$ python -q
>>> import numpy as np
>>> np.set_printoptions(precision=3, suppress=True, linewidth=200, sign=" ")
>>> E = np.loadtxt("case4.csv", delimiter=",")
>>> E
array([[-0.139,  0.282, -0.264],
       [ 0.664, -0.501,  0.149],
       [-0.462,  0.43 , -0.235],
       [ 0.757, -0.604,  0.207],
       [-0.919,  0.749, -0.149],
       [ 0.919, -0.578, -0.235],
       [ 0.1  , -0.327,  0.345],
       [ 0.129, -0.363,  0.371],
       [-0.235,  0.01 ,  0.149],
       [ 0.744, -0.749,  0.515],
       [-0.96 ,  0.478,  0.578]])
>>> cen = E - E.mean(axis=0)
>>> vecs = np.linalg.svd(cen)[2][:2]
>>> A2 = cen - cen @ vecs.T @ vecs
>>> np.diag(vecs.T @ vecs)
array([ 0.703,  0.436,  0.86 ])
>>> np.linalg.norm(A2, axis=1).round(6).argmax()
np.int64(8)
>>> (cen @ vecs.T).std(axis=0)
array([ 0.798,  0.313])
>>> np.round(np.linalg.norm(A2) / np.linalg.norm(cen), 3)
np.float64(0.051)
>>> np.round(np.cov(cen @ vecs.T, rowvar=False), 3) + 0
array([[ 0.7  ,  0.   ],
       [ 0.   ,  0.108]])
>>> A2.std(axis=0)
array([ 0.024,  0.033,  0.016])
>>> ang = np.radians(72)
>>> Rm = np.eye(3)
>>> Rm[2, 2] = Rm[1, 1] = np.cos(ang)
>>> Rm[2, 1], Rm[1, 2] = -np.sin(ang), np.sin(ang)
>>> Rm
array([[ 1.   ,  0.   ,  0.   ],
       [ 0.   ,  0.309,  0.951],
       [ 0.   , -0.951,  0.309]])
>>> A2 = E @ Rm.T
>>> print(np.linalg.svd(E, compute_uv=False), np.linalg.svd(A2, compute_uv=False))
[ 2.675  1.124  0.146] [ 2.675  1.124  0.146]
>>> print(np.allclose(E @ E.T, A2 @ A2.T))
True
>>> np.abs(A2 - E).max(axis=0)
array([ 0.   ,  1.007,  0.854])
>>> hat = np.triu(np.array([[-3, -4, -2], [-2, 0, 4], [-1, 1, 1]]), 1) + np.eye(3)
>>> A2 = hat @ Rm @ np.linalg.inv(hat)
>>> round(np.linalg.det(A2), 3)
np.float64(1.0)
>>> hat @ Rm - Rm @ hat
array([[ 0.   ,  4.666, -2.422],
       [ 0.   , -3.804,  0.   ],
       [ 0.   ,  0.   ,  3.804]])
>>> np.poly(A2)
array([ 1.   , -1.618,  1.618, -1.   ])
>>> A2
array([[  1.   ,   4.666, -21.086],
       [  0.   ,  -3.495,  16.168],
       [  0.   ,  -0.951,   4.113]])
>>> A2 = np.c_[E[:, :2] @ np.array([[-2, 0], [2, 0]]), np.array([0, -1, 3, 0, 2, -1, -2, -1, 3, 2, -2])]
>>> A2
array([[ 0.842,  0.   ,  0.   ],
       [-2.33 ,  0.   , -1.   ],
       [ 1.784,  0.   ,  3.   ],
       [-2.722,  0.   ,  0.   ],
       [ 3.336,  0.   ,  2.   ],
       [-2.994,  0.   , -1.   ],
       [-0.854,  0.   , -2.   ],
       [-0.984,  0.   , -1.   ],
       [ 0.49 ,  0.   ,  3.   ],
       [-2.986,  0.   ,  2.   ],
       [ 2.876,  0.   , -2.   ]])
>>> np.round(np.linalg.lstsq(E, A2[:, 0])[0], 3) + 0
array([-2.,  2.,  0.])
>>> np.linalg.matrix_rank(A2)
np.int64(2)
>>> np.linalg.norm(np.linalg.qr(E)[0].T @ A2, axis=0) ** 2 / ((A2 ** 2).sum(axis=0) + 1e-12)
array([ 1.   ,  0.   ,  0.102])
>>> J = np.loadtxt("layer7.csv", delimiter=",")
>>> J
array([[ 3.514,  1.129,  3.373],
       [-2.068, -4.287, -1.532],
       [-3.426, -1.717, -3.212],
       [ 3.296, -1.435,  3.475],
       [-1.465, -4.699, -0.878],
       [ 0.783,  4.936,  0.166],
       [-1.261,  4.482, -1.821],
       [-0.648,  4.798, -1.248],
       [-3.544, -0.698, -3.457],
       [-2.814, -3.369, -2.393],
       [-2.759,  2.781, -3.107]])
>>> # null space of dimension 1
>>> vec = np.array([-8, -5, 3])
>>> y = E @ vec
>>> np.linalg.lstsq(E, y)[0]
array([-8., -5.,  3.])
>>> y
array([-1.09 , -2.36 ,  0.841, -2.415,  3.16 , -5.167,  1.87 ,  1.896,  2.277, -0.662,  7.024])
>>> rng = np.random.default_rng(9666)
>>> y = y + 0.05 * rng.normal(size=11)
>>> print(y)
[-1.13  -2.344  0.902 -2.501  3.134 -5.197  1.839  1.872  2.323 -0.595  7.043]
>>> beta, *_ = np.linalg.lstsq(E, y)
>>> np.round(E.T @ (y - E @ beta), 3) + 0
array([ 0.,  0.,  0.])
>>> beta.round()
array([-8., -5.,  3.])
>>> np.round(np.linalg.norm(y - E @ beta), 3)
np.float64(0.146)
>>> beta
array([-8.032, -5.022,  3.013])
>>> [round(float(np.linalg.norm(np.linalg.solve(E.T @ E + lam * np.eye(3), E.T @ y))), 2) for lam in (0, 1, 10, 100)]
[9.94, 4.4, 1.4, 0.21]
>>> rank = np.linalg.matrix_rank(J)
>>> rank
np.int64(2)
>>> null = np.linalg.svd(J)[2][rank:].T
>>> np.round(J @ null, 3) + 0
array([[ 0.],
       [ 0.],
       [ 0.],
       [ 0.],
       [ 0.],
       [ 0.],
       [ 0.],
       [ 0.],
       [ 0.],
       [ 0.],
       [ 0.]])
>>> np.linalg.matrix_rank(J.T @ J), np.linalg.matrix_rank(J @ J.T)
(np.int64(2), np.int64(2))
>>> null @ null.T
array([[ 0.496, -0.062, -0.496],
       [-0.062,  0.008,  0.062],
       [-0.496,  0.062,  0.496]])
>>> [int(np.linalg.matrix_rank(J[:i])) for i in range(1, len(J) + 1)]
[1, 2, 2, 2, 2, 2, 2, 2, 2, 2, 2]
>>> cen = J - J.mean(axis=0)
>>> left, sv, Vh = np.linalg.svd(cen, full_matrices=False)
>>> np.searchsorted(np.cumsum(sv ** 2) / (sv ** 2).sum(), 0.9) + 1
np.int64(2)
>>> print(np.round(sv ** 2 / (sv ** 2).sum(), 3) + 0)
[ 0.582  0.418  0.   ]
>>> hat = E @ np.linalg.solve(E.T @ E, E.T)
>>> hat @ E[:, 2]
array([-0.264,  0.149, -0.235,  0.207, -0.149, -0.235,  0.345,  0.371,  0.149,  0.515,  0.578])
>>> print(np.diag(hat))
[ 0.134  0.184  0.098  0.208  0.202  0.277  0.296  0.323  0.234  0.375  0.668]
>>> np.allclose(hat @ hat, hat)
True
>>> round(np.trace(hat), 3)
np.float64(3.0)
>>> z = J[:, 0] > np.median(J[:, 0])
>>> r0 = J[z].mean(axis=0) - J[~z].mean(axis=0)
>>> ((J - J.mean(axis=0)) @ r0 > 0).astype(int)
array([ 1,  0,  0,  1,  0,  1,  1,  1,  0,  0,  0])
>>> np.argsort(-np.abs(r0).round(6), kind="stable")
array([ 1,  0,  2])
>>> z.astype(int)
array([ 1,  0,  0,  1,  0,  1,  1,  1,  0,  0,  0])
>>> A2 = np.array([[0.0], [-1.3], [0.9]])
>>> C = np.array([[-0.3, -0.1, 1.1, 0.7]])
>>> arr = A2 @ C
>>> arr
array([[ 0.  ,  0.  ,  0.  ,  0.  ],
       [ 0.39,  0.13, -1.43, -0.91],
       [-0.27, -0.09,  0.99,  0.63]])
>>> # rows and columns are dependent
>>> print(np.linalg.cond(arr) > 100)
True
>>> np.argsort(-np.linalg.norm(arr, axis=0).round(6), kind="stable")[:3]
array([ 2,  3,  0])
>>> print(np.linalg.matrix_rank(arr, rtol=0.1))
1
>>> K = np.load("arr.npy")
>>> K
array([[-0.966, -0.222, -0.134],
       [ 0.051, -0.67 ,  0.74 ],
       [-0.254,  0.708,  0.659]])
>>> # columns are unit length and at right angles
>>> z = rng.permutation(3)
>>> z
array([ 1,  2,  0])
>>> A2 = K[z][:, z]
>>> round(np.trace(A2), 3)
np.float64(-0.977)
>>> print(np.allclose(A2, K))
False
>>> round(float(np.linalg.det(A2)), 3), round(np.linalg.det(K[z]), 3)
(1.0, np.float64(1.0))
>>> A2 = E + rng.integers(-2, 3, (11, 2)) @ rng.integers(-2, 3, (2, 3))
>>> A2
array([[-2.139, -1.718, -0.264],
       [ 0.664,  5.499,  2.149],
       [-0.462, -2.57 , -1.235],
       [ 0.757,  5.396,  2.207],
       [ 5.081,  3.749, -1.149],
       [ 0.919,  2.422,  0.765],
       [ 4.1  , -2.327, -1.655],
       [ 2.129, -1.363, -0.629],
       [-2.235, -4.99 , -0.851],
       [ 0.744, -0.749,  0.515],
       [ 1.04 , -3.522, -1.422]])
>>> np.round(np.linalg.svd(A2 - E, compute_uv=False), 3) + 0
array([ 12.803,   8.607,   0.   ])
>>> print(A2 - E)
[[-2. -2.  0.]
 [ 0.  6.  2.]
 [ 0. -3. -1.]
 [ 0.  6.  2.]
 [ 6.  3. -1.]
 [ 0.  3.  1.]
 [ 4. -2. -2.]
 [ 2. -1. -1.]
 [-2. -5. -1.]
 [ 0.  0.  0.]
 [ 2. -4. -2.]]
>>> np.linalg.matrix_rank(A2 - E, tol=1e-8)
np.int64(2)
>>> np.abs(A2 - E).sum(axis=1)
array([  4.,   8.,   4.,   8.,  10.,   4.,   8.,   4.,   8.,   0.,   8.])
>>> data = np.loadtxt("x.csv", delimiter=",")
>>> data
array([[-0.239,  0.02 , -1.959, -0.325],
       [-1.673, -0.928,  0.28 , -0.511],
       [ 0.956, -0.839,  0.13 , -1.538],
       [ 0.478, -1.56 , -0.261,  1.126]])
>>> print((data - data.T) / 2)
[[ 0.     0.846 -1.457 -0.402]
 [-0.846  0.     0.559  0.525]
 [ 1.457 -0.559  0.    -0.639]
 [ 0.402 -0.525  0.639  0.   ]]
>>> (data + data.T) / 2
array([[-0.239, -0.827, -0.501,  0.077],
       [-0.827, -0.928, -0.28 , -1.035],
       [-0.501, -0.28 ,  0.13 , -0.899],
       [ 0.077, -1.035, -0.899,  1.126]])
>>> A2 = np.array([[2, 5], [1, 4], [5, 3]])
>>> K @ A2
array([[-2.825, -6.119],
       [ 3.134, -0.205],
       [ 3.493,  3.538]])
>>> print(np.einsum("ij,ij->i", K, K))
[ 1.  1.  1.]
>>> A2.T @ K.T
array([[-2.825,  3.134,  3.493],
       [-6.119, -0.205,  3.538]])
>>> print(np.einsum("ik,kj->ji", K, A2))
[[-2.825  3.134  3.493]
 [-6.119 -0.205  3.538]]
>>> print(np.linalg.matrix_rank(K @ A2))
2
